>>> import numpy as np
>>> from numpy import linalg as LA
>>> np.set_printoptions(precision=2, suppress=True, linewidth=100, legacy="1.25")
>>> def tidy(a):
...     return np.round(a, 2) + 0
... 
>>> W0 = np.loadtxt("run19.csv", delimiter=",")
>>> print(W0)
[[0. 5. 3.]
 [5. 0. 0.]
 [3. 0. 0.]]
>>> w, evecs = LA.eigh(W0)
>>> x = np.array([1, 2, 2])
>>> print(tidy(evecs * np.maximum(w, 0) @ evecs.T))
[[2.92 2.5  1.5 ]
 [2.5  2.14 1.29]
 [1.5  1.29 0.77]]
>>> print(tidy(LA.eigvalsh(W0[1:, 1:])))
[0. 0.]
>>> print(x @ W0 @ x)
32.0
>>> P = np.triu(np.array([[0, -3, 4], [1, -3, 0], [0, 1, 1]]), 1) + np.eye(3)
>>> B = P @ W0 @ LA.inv(P)
>>> print(tidy(LA.det(B)))
0.0
>>> print(LA.matrix_rank(B))
2
>>> print(tidy(np.poly(B)))
[  1.   0. -34.   0.]
>>> print(B)
[[ -3.  -4.  15.]
 [  5.  15. -20.]
 [  3.   9. -12.]]
>>> J, _ = LA.qr(np.array([[0.3, 0.7, -0.1], [-1.0, -1.8, 0.4], [0.0, -0.6, -0.5]]))
>>> print(tidy(J))
[[-0.29 -0.24  0.93]
 [ 0.96 -0.07  0.28]
 [ 0.    0.97  0.25]]
>>> # orthonormal columns
>>> print(np.unravel_index(np.abs(J).argmax(), J.shape))
(2, 1)
>>> print(tidy(np.diff(J, axis=0)))
[[ 1.25  0.17 -0.65]
 [-0.96  1.04 -0.03]]
>>> print(tidy(J - J[0]))
[[ 0.    0.    0.  ]
 [ 1.25  0.17 -0.65]
 [ 0.29  1.21 -0.68]]
>>> print(J.shape)
(3, 3)
>>> print(tidy(LA.norm(J)))
1.73
>>> print(np.allclose(J @ J.T, J.T @ J))
True
>>> print(tidy(np.trace(J)))
-0.11
>>> print(tidy(np.sort(np.abs(LA.eigvals(J)))))
[1. 1. 1.]
>>> print(tidy(J @ J))
[[-0.14  0.98 -0.1 ]
 [-0.34  0.05  0.94]
 [ 0.93  0.17  0.33]]
>>> print(np.allclose(J, J.T))
False
>>> print(tidy((J - J.T) / 2))
[[ 0.   -0.6   0.46]
 [ 0.6   0.   -0.35]
 [-0.46  0.35  0.  ]]
>>> x = np.array([4, 4, 0])
>>> print(tidy(LA.det(J)))
1.0
>>> print(3 - LA.matrix_rank(J - np.eye(3), tol=1e-8))
1
>>> print(tidy(np.sort(np.abs(np.degrees(np.angle(LA.eigvals(J)))))))
[  0.   123.74 123.74]
>>> F = np.load("mat.npy")
>>> print(F)
[[ 0.59 -0.6   0.  ]
 [-2.1   2.1  -1.7 ]
 [ 0.56 -0.5   1.6 ]
 [-1.36  1.3   2.5 ]
 [ 0.03  0.    0.5 ]
 [ 1.99 -1.9   1.3 ]
 [ 0.52 -0.6  -0.2 ]
 [ 0.88 -0.9  -0.1 ]
 [ 0.54 -0.6  -0.4 ]
 [-0.31  0.3   2.2 ]
 [-0.1   0.1  -0.8 ]
 [-0.7   0.7  -0.5 ]
 [-0.75  0.8   1.6 ]
 [-1.28  1.3  -0.3 ]
 [-0.45  0.4  -0.5 ]
 [-0.45  0.4   2.2 ]
 [ 0.49 -0.5   0.5 ]
 [-0.28  0.3   0.6 ]
 [-0.22  0.3  -0.3 ]
 [-1.55  1.6  -0.8 ]
 [ 0.22 -0.2   1.3 ]
 [ 0.49 -0.5   0.  ]
 [-0.94  0.9   1.4 ]
 [-0.8   0.8  -0.7 ]
 [ 0.13  0.   -1.6 ]
 [-0.42  0.5  -1.3 ]]
>>> q, Rm = LA.qr(F)
>>> print(tidy(Rm))
[[-4.49  4.47 -0.6 ]
 [ 0.   -0.26  1.24]
 [ 0.    0.   -5.93]]
>>> print(q.shape, Rm.shape)
(26, 3) (3, 3)
>>> print(tidy(q @ Rm))
[[ 0.59 -0.6   0.  ]
 [-2.1   2.1  -1.7 ]
 [ 0.56 -0.5   1.6 ]
 [-1.36  1.3   2.5 ]
 [ 0.03  0.    0.5 ]
 [ 1.99 -1.9   1.3 ]
 [ 0.52 -0.6  -0.2 ]
 [ 0.88 -0.9  -0.1 ]
 [ 0.54 -0.6  -0.4 ]
 [-0.31  0.3   2.2 ]
 [-0.1   0.1  -0.8 ]
 [-0.7   0.7  -0.5 ]
 [-0.75  0.8   1.6 ]
 [-1.28  1.3  -0.3 ]
 [-0.45  0.4  -0.5 ]
 [-0.45  0.4   2.2 ]
 [ 0.49 -0.5   0.5 ]
 [-0.28  0.3   0.6 ]
 [-0.22  0.3  -0.3 ]
 [-1.55  1.6  -0.8 ]
 [ 0.22 -0.2   1.3 ]
 [ 0.49 -0.5   0.  ]
 [-0.94  0.9   1.4 ]
 [-0.8   0.8  -0.7 ]
 [ 0.13  0.   -1.6 ]
 [-0.42  0.5  -1.3 ]]
>>> print(tidy(np.trace(q @ q.T)))
3.0
>>> print(tidy(q.T @ q))
[[1. 0. 0.]
 [0. 1. 0.]
 [0. 0. 1.]]
>>> print(tidy(np.abs(np.diag(Rm))))
[4.49 0.26 5.93]
